% ipython --no-banner

In [1]: import numpy as np

In [2]: np.set_printoptions(suppress=True, linewidth=200)

In [3]: rng = np.random.default_rng(9215)

In [4]: th = np.sort(rng.uniform(-2, 2, 43))

In [5]: J = np.c_[th, th ** 2, th ** 3] @ np.array([[-1, -1, 2, -2, 2, -2, 2, 2, 1, -2, 1, 2],
   ...:     [0, -1, -2, 2, 1, 1, 2, 1, -1, 2, 0, 2],
   ...:     [0, -1, -2, 0, -1, 1, -1, -1, 0, 1, -1, 0]])

In [6]: J.round(3)
Out[6]: 
array([[  1.907,   5.203,   2.779,  11.085,   6.754,   0.517,  10.39 ,   6.754,  -5.542,   4.153,   5.025,   3.458],
       [  1.9  ,   5.152,   2.702,  11.023,   6.673,   0.549,  10.284,   6.673,  -5.512,   4.161,   4.962,   3.422],
       [  1.798,   4.378,   1.565,  10.062,   5.45 ,   1.016,   8.684,   5.45 ,  -5.031,   4.249,   4.015,   2.87 ],
       [  1.797,   4.372,   1.556,  10.055,   5.441,   1.019,   8.671,   5.441,  -5.027,   4.249,   4.008,   2.866],
       [  1.703,   3.741,   0.671,   9.206,   4.433,   1.367,   7.333,   4.433,  -4.603,   4.267,   3.236,   2.394],
       [  1.693,   3.677,   0.583,   9.115,   4.329,   1.401,   7.194,   4.329,  -4.557,   4.266,   3.156,   2.345],
       [  1.586,   3.06 ,  -0.224,   8.202,   3.332,   1.698,   5.848,   3.332,  -4.101,   4.213,   2.403,   1.859],
       [  1.568,   2.965,  -0.342,   8.054,   3.179,   1.739,   5.638,   3.179,  -4.027,   4.198,   2.288,   1.782],
       [  1.507,   2.656,  -0.714,   7.552,   2.676,   1.863,   4.945,   2.676,  -3.776,   4.133,   1.913,   1.526],
       [  1.504,   2.645,  -0.726,   7.534,   2.658,   1.867,   4.921,   2.658,  -3.767,   4.13 ,   1.9  ,   1.517],
       [  1.496,   2.607,  -0.77 ,   7.47 ,   2.596,   1.881,   4.835,   2.596,  -3.735,   4.12 ,   1.854,   1.485],
       [  1.401,   2.188,  -1.228,   6.727,   1.911,   2.015,   3.873,   1.911,  -3.364,   3.978,   1.349,   1.124],
       [  1.07 ,   1.151,  -1.979,   4.433,   0.232,   2.06 ,   1.377,   0.232,  -2.216,   3.206,   0.156,   0.151],
       [  0.873,   0.777,  -1.94 ,   3.273,  -0.318,   1.843,   0.445,  -0.318,  -1.636,   2.606,  -0.207,  -0.221],
       [  0.776,   0.641,  -1.822,   2.756,  -0.483,   1.687,   0.119,  -0.483,  -1.378,   2.289,  -0.309,  -0.348],
       [  0.672,   0.524,  -1.641,   2.248,  -0.589,   1.492,  -0.137,  -0.589,  -1.124,   1.944,  -0.368,  -0.441],
       [  0.465,   0.349,  -1.161,   1.361,  -0.613,   1.045,  -0.397,  -0.613,  -0.681,   1.261,  -0.364,  -0.498],
       [  0.458,   0.344,  -1.143,   1.334,  -0.61 ,   1.029,  -0.401,  -0.61 ,  -0.667,   1.238,  -0.362,  -0.496],
       [  0.42 ,   0.317,  -1.044,   1.192,  -0.589,   0.942,  -0.413,  -0.589,  -0.596,   1.118,  -0.346,  -0.487],
       [  0.387,   0.295,  -0.958,   1.074,  -0.566,   0.866,  -0.417,  -0.566,  -0.537,   1.016,  -0.329,  -0.474],
       [ -0.135,  -0.156,   0.229,  -0.234,   0.286,  -0.249,   0.304,   0.286,   0.117,  -0.231,   0.133,   0.307],
       [ -0.221,  -0.28 ,   0.323,  -0.344,   0.48 ,  -0.382,   0.528,   0.48 ,   0.172,  -0.333,   0.21 ,   0.539],
       [ -0.317,  -0.449,   0.369,  -0.433,   0.702,  -0.502,   0.803,   0.702,   0.216,  -0.401,   0.285,   0.835],
       [ -0.382,  -0.585,   0.36 ,  -0.472,   0.855,  -0.563,   1.001,   0.855,   0.236,  -0.416,   0.327,   1.057],
       [ -0.443,  -0.725,   0.32 ,  -0.493,   0.994,  -0.603,   1.19 ,   0.994,   0.247,  -0.407,   0.356,   1.277],
       [ -0.497,  -0.867,   0.254,  -0.5  ,   1.118,  -0.624,   1.365,   1.118,   0.25 ,  -0.377,   0.374,   1.488],
       [ -0.525,  -0.945,   0.21 ,  -0.499,   1.181,  -0.63 ,   1.456,   1.181,   0.249,  -0.354,   0.38 ,   1.6  ],
       [ -0.57 ,  -1.08 ,   0.12 ,  -0.49 ,   1.279,  -0.63 ,   1.604,   1.279,   0.245,  -0.305,   0.385,   1.789],
       [ -0.571,  -1.084,   0.117,  -0.49 ,   1.282,  -0.63 ,   1.609,   1.282,   0.245,  -0.303,   0.385,   1.795],
       [ -0.616,  -1.229,   0.006,  -0.473,   1.377,  -0.619,   1.757,   1.377,   0.237,  -0.24 ,   0.382,   1.99 ],
       [ -0.733,  -1.664,  -0.396,  -0.391,   1.61 ,  -0.535,   2.147,   1.61 ,   0.196,   0.003,   0.339,   2.541],
       [ -0.868,  -2.274,  -1.077,  -0.23 ,   1.835,  -0.329,   2.588,   1.835,   0.115,   0.424,   0.214,   3.241],
       [ -0.912,  -2.505,  -1.36 ,  -0.16 ,   1.898,  -0.233,   2.73 ,   1.898,   0.08 ,   0.6  ,   0.153,   3.49 ],
       [ -1.03 ,  -3.185,  -2.248,   0.062,   2.028,   0.094,   3.089,   2.028,  -0.031,   1.155,  -0.063,   4.183],
       [ -1.162,  -4.083,  -3.517,   0.377,   2.105,   0.596,   3.456,   2.105,  -0.189,   1.947,  -0.408,   5.026],
       [ -1.163,  -4.09 ,  -3.527,   0.38 ,   2.106,   0.6  ,   3.459,   2.106,  -0.19 ,   1.953,  -0.411,   5.032],
       [ -1.452,  -6.626,  -7.443,   1.314,   1.95 ,   2.269,   4.06 ,   1.95 ,  -0.657,   4.378,  -1.612,   7.124],
       [ -1.46 ,  -6.708,  -7.575,   1.345,   1.939,   2.327,   4.072,   1.939,  -0.672,   4.46 ,  -1.655,   7.187],
       [ -1.577,  -7.984,  -9.661,   1.819,   1.719,   3.254,   4.206,   1.719,  -0.91 ,   5.74 ,  -2.344,   8.127],
       [ -1.599,  -8.24 , -10.085,   1.914,   1.667,   3.444,   4.223,   1.667,  -0.957,   5.999,  -2.487,   8.308],
       [ -1.914, -12.588, -17.521,   3.499,   0.48 ,   6.847,   4.143,   0.48 ,  -1.749,  10.51 ,  -5.097,  11.154],
       [ -1.918, -12.658, -17.643,   3.523,   0.457,   6.903,   4.137,   0.457,  -1.762,  10.583,  -5.141,  11.197],
       [ -1.97 , -13.494, -19.108,   3.821,   0.176,   7.584,   4.057,   0.176,  -1.91 ,  11.465,  -5.674,  11.7  ]])

In [7]: # columns 4 and 7 are equal

In [8]: round(np.linalg.norm(J) ** 2 / np.linalg.norm(J, 2) ** 2, 3)
Out[8]: np.float64(1.688)

In [9]: round(np.linalg.norm(J[13], 1), 3), round(float(np.linalg.norm(J[13], np.inf)), 3)
Out[9]: (np.float64(14.458), 3.273)

In [10]: round(J[13] @ J[14], 3)
Out[10]: np.float64(25.557)
